>>> import numpy as np
>>> np.set_printoptions(precision=1, suppress=True, linewidth=200, sign=" ")
>>> K = 0.7 ** np.abs(np.subtract.outer(np.arange(11), np.arange(11)))
>>> K.round(1) + 0
array([[ 1. ,  0.7,  0.5,  0.3,  0.2,  0.2,  0.1,  0.1,  0.1,  0. ,  0. ],
       [ 0.7,  1. ,  0.7,  0.5,  0.3,  0.2,  0.2,  0.1,  0.1,  0.1,  0. ],
       [ 0.5,  0.7,  1. ,  0.7,  0.5,  0.3,  0.2,  0.2,  0.1,  0.1,  0.1],
       [ 0.3,  0.5,  0.7,  1. ,  0.7,  0.5,  0.3,  0.2,  0.2,  0.1,  0.1],
       [ 0.2,  0.3,  0.5,  0.7,  1. ,  0.7,  0.5,  0.3,  0.2,  0.2,  0.1],
       [ 0.2,  0.2,  0.3,  0.5,  0.7,  1. ,  0.7,  0.5,  0.3,  0.2,  0.2],
       [ 0.1,  0.2,  0.2,  0.3,  0.5,  0.7,  1. ,  0.7,  0.5,  0.3,  0.2],
       [ 0.1,  0.1,  0.2,  0.2,  0.3,  0.5,  0.7,  1. ,  0.7,  0.5,  0.3],
       [ 0.1,  0.1,  0.1,  0.2,  0.2,  0.3,  0.5,  0.7,  1. ,  0.7,  0.5],
       [ 0. ,  0.1,  0.1,  0.1,  0.2,  0.2,  0.3,  0.5,  0.7,  1. ,  0.7],
       [ 0. ,  0. ,  0.1,  0.1,  0.1,  0.2,  0.2,  0.3,  0.5,  0.7,  1. ]])
>>> # equal to its transpose
>>> np.sort(np.abs(np.linalg.eigvals(K)))
array([ 0.2,  0.2,  0.2,  0.2,  0.3,  0.4,  0.5,  0.8,  1.3,  2.5,  4.4])
>>> np.round((K + K.T) / 2, 1) + 0
array([[ 1. ,  0.7,  0.5,  0.3,  0.2,  0.2,  0.1,  0.1,  0.1,  0. ,  0. ],
       [ 0.7,  1. ,  0.7,  0.5,  0.3,  0.2,  0.2,  0.1,  0.1,  0.1,  0. ],
       [ 0.5,  0.7,  1. ,  0.7,  0.5,  0.3,  0.2,  0.2,  0.1,  0.1,  0.1],
       [ 0.3,  0.5,  0.7,  1. ,  0.7,  0.5,  0.3,  0.2,  0.2,  0.1,  0.1],
       [ 0.2,  0.3,  0.5,  0.7,  1. ,  0.7,  0.5,  0.3,  0.2,  0.2,  0.1],
       [ 0.2,  0.2,  0.3,  0.5,  0.7,  1. ,  0.7,  0.5,  0.3,  0.2,  0.2],
       [ 0.1,  0.2,  0.2,  0.3,  0.5,  0.7,  1. ,  0.7,  0.5,  0.3,  0.2],
       [ 0.1,  0.1,  0.2,  0.2,  0.3,  0.5,  0.7,  1. ,  0.7,  0.5,  0.3],
       [ 0.1,  0.1,  0.1,  0.2,  0.2,  0.3,  0.5,  0.7,  1. ,  0.7,  0.5],
       [ 0. ,  0.1,  0.1,  0.1,  0.2,  0.2,  0.3,  0.5,  0.7,  1. ,  0.7],
       [ 0. ,  0. ,  0.1,  0.1,  0.1,  0.2,  0.2,  0.3,  0.5,  0.7,  1. ]])
>>> np.round(np.linalg.det(K), 1)
np.float64(0.0)
>>> print(round(np.abs(np.linalg.eigvals(K)).max(), 1))
4.4
>>> np.trace(K)
np.float64(11.0)
>>> np.allclose(K @ K.T, K.T @ K)
True
>>> evals, V = np.linalg.eigh(K)
>>> x = np.array([-5, -5, -2, 1, 1, -4, 3, 1, 5, 5, 4])
>>> print(np.round(V * np.abs(evals) @ V.T, 1) + 0)
[[ 1.   0.7  0.5  0.3  0.2  0.2  0.1  0.1  0.1  0.   0. ]
 [ 0.7  1.   0.7  0.5  0.3  0.2  0.2  0.1  0.1  0.1  0. ]
 [ 0.5  0.7  1.   0.7  0.5  0.3  0.2  0.2  0.1  0.1  0.1]
 [ 0.3  0.5  0.7  1.   0.7  0.5  0.3  0.2  0.2  0.1  0.1]
 [ 0.2  0.3  0.5  0.7  1.   0.7  0.5  0.3  0.2  0.2  0.1]
 [ 0.2  0.2  0.3  0.5  0.7  1.   0.7  0.5  0.3  0.2  0.2]
 [ 0.1  0.2  0.2  0.3  0.5  0.7  1.   0.7  0.5  0.3  0.2]
 [ 0.1  0.1  0.2  0.2  0.3  0.5  0.7  1.   0.7  0.5  0.3]
 [ 0.1  0.1  0.1  0.2  0.2  0.3  0.5  0.7  1.   0.7  0.5]
 [ 0.   0.1  0.1  0.1  0.2  0.2  0.3  0.5  0.7  1.   0.7]
 [ 0.   0.   0.1  0.1  0.1  0.2  0.2  0.3  0.5  0.7  1. ]]
>>> np.round(V * np.maximum(evals, 0) @ V.T, 1) + 0
array([[ 1. ,  0.7,  0.5,  0.3,  0.2,  0.2,  0.1,  0.1,  0.1,  0. ,  0. ],
       [ 0.7,  1. ,  0.7,  0.5,  0.3,  0.2,  0.2,  0.1,  0.1,  0.1,  0. ],
       [ 0.5,  0.7,  1. ,  0.7,  0.5,  0.3,  0.2,  0.2,  0.1,  0.1,  0.1],
       [ 0.3,  0.5,  0.7,  1. ,  0.7,  0.5,  0.3,  0.2,  0.2,  0.1,  0.1],
       [ 0.2,  0.3,  0.5,  0.7,  1. ,  0.7,  0.5,  0.3,  0.2,  0.2,  0.1],
       [ 0.2,  0.2,  0.3,  0.5,  0.7,  1. ,  0.7,  0.5,  0.3,  0.2,  0.2],
       [ 0.1,  0.2,  0.2,  0.3,  0.5,  0.7,  1. ,  0.7,  0.5,  0.3,  0.2],
       [ 0.1,  0.1,  0.2,  0.2,  0.3,  0.5,  0.7,  1. ,  0.7,  0.5,  0.3],
       [ 0.1,  0.1,  0.1,  0.2,  0.2,  0.3,  0.5,  0.7,  1. ,  0.7,  0.5],
       [ 0. ,  0.1,  0.1,  0.1,  0.2,  0.2,  0.3,  0.5,  0.7,  1. ,  0.7],
       [ 0. ,  0. ,  0.1,  0.1,  0.1,  0.2,  0.2,  0.3,  0.5,  0.7,  1. ]])
>>> np.linalg.eigvalsh(K[1:, 1:])
array([ 0.2,  0.2,  0.2,  0.3,  0.3,  0.5,  0.7,  1.2,  2.2,  4.2])
>>> print(round(x @ K @ x, 1))
265.4
>>> np.round(V * np.sqrt(evals) @ V.T, 1) + 0
array([[ 0.9,  0.3,  0.2,  0.1,  0.1,  0. ,  0. ,  0. ,  0. ,  0. ,  0. ],
       [ 0.3,  0.9,  0.3,  0.2,  0.1,  0.1,  0. ,  0. ,  0. ,  0. ,  0. ],
       [ 0.2,  0.3,  0.8,  0.3,  0.2,  0.1,  0.1,  0. ,  0. ,  0. ,  0. ],
       [ 0.1,  0.2,  0.3,  0.8,  0.3,  0.2,  0.1,  0.1,  0. ,  0. ,  0. ],
       [ 0.1,  0.1,  0.2,  0.3,  0.8,  0.3,  0.2,  0.1,  0.1,  0. ,  0. ],
       [ 0. ,  0.1,  0.1,  0.2,  0.3,  0.8,  0.3,  0.2,  0.1,  0.1,  0. ],
       [ 0. ,  0. ,  0.1,  0.1,  0.2,  0.3,  0.8,  0.3,  0.2,  0.1,  0.1],
       [ 0. ,  0. ,  0. ,  0.1,  0.1,  0.2,  0.3,  0.8,  0.3,  0.2,  0.1],
       [ 0. ,  0. ,  0. ,  0. ,  0.1,  0.1,  0.2,  0.3,  0.8,  0.3,  0.2],
       [ 0. ,  0. ,  0. ,  0. ,  0. ,  0.1,  0.1,  0.2,  0.3,  0.9,  0.3],
       [ 0. ,  0. ,  0. ,  0. ,  0. ,  0. ,  0.1,  0.1,  0.2,  0.3,  0.9]])
>>> round(np.abs(K).sum(axis=1).max(), 1), round(np.abs(evals).max(), 1)
(np.float64(4.9), np.float64(4.4))
>>> X = 4 * np.eye(11) + np.ones((11, 11))
>>> X
array([[ 5.,  1.,  1.,  1.,  1.,  1.,  1.,  1.,  1.,  1.,  1.],
       [ 1.,  5.,  1.,  1.,  1.,  1.,  1.,  1.,  1.,  1.,  1.],
       [ 1.,  1.,  5.,  1.,  1.,  1.,  1.,  1.,  1.,  1.,  1.],
       [ 1.,  1.,  1.,  5.,  1.,  1.,  1.,  1.,  1.,  1.,  1.],
       [ 1.,  1.,  1.,  1.,  5.,  1.,  1.,  1.,  1.,  1.,  1.],
       [ 1.,  1.,  1.,  1.,  1.,  5.,  1.,  1.,  1.,  1.,  1.],
       [ 1.,  1.,  1.,  1.,  1.,  1.,  5.,  1.,  1.,  1.,  1.],
       [ 1.,  1.,  1.,  1.,  1.,  1.,  1.,  5.,  1.,  1.,  1.],
       [ 1.,  1.,  1.,  1.,  1.,  1.,  1.,  1.,  5.,  1.,  1.],
       [ 1.,  1.,  1.,  1.,  1.,  1.,  1.,  1.,  1.,  5.,  1.],
       [ 1.,  1.,  1.,  1.,  1.,  1.,  1.,  1.,  1.,  1.,  5.]])
>>> Y = np.array([[0, 4, 3],
...     [0, 0, 5],
...     [2, 5, 0],
...     [0, 5, 1],
...     [1, 3, 2],
...     [2, 0, 4],
...     [2, 0, 1],
...     [3, 0, 1],
...     [3, 3, 0],
...     [5, 5, 2],
...     [5, 4, 3]])
>>> X @ Y
array([[ 23.,  45.,  34.],
       [ 23.,  29.,  42.],
       [ 31.,  49.,  22.],
       [ 23.,  49.,  26.],
       [ 27.,  41.,  30.],
       [ 31.,  29.,  38.],
       [ 31.,  29.,  26.],
       [ 35.,  29.,  26.],
       [ 35.,  41.,  22.],
       [ 43.,  49.,  30.],
       [ 43.,  45.,  34.]])
>>> print(np.einsum("ij,ij->i", X, X))
[ 35.  35.  35.  35.  35.  35.  35.  35.  35.  35.  35.]
>>> np.einsum("ik,kj->ij", X, Y)
array([[ 23.,  45.,  34.],
       [ 23.,  29.,  42.],
       [ 31.,  49.,  22.],
       [ 23.,  49.,  26.],
       [ 27.,  41.,  30.],
       [ 31.,  29.,  38.],
       [ 31.,  29.,  26.],
       [ 35.,  29.,  26.],
       [ 35.,  41.,  22.],
       [ 43.,  49.,  30.],
       [ 43.,  45.,  34.]])
>>> np.einsum("ij->j", X)
array([ 15.,  15.,  15.,  15.,  15.,  15.,  15.,  15.,  15.,  15.,  15.])
>>> np.vstack([X, Y.T]).shape
(14, 11)
>>> np.linalg.matrix_rank(X @ Y)
np.int64(3)
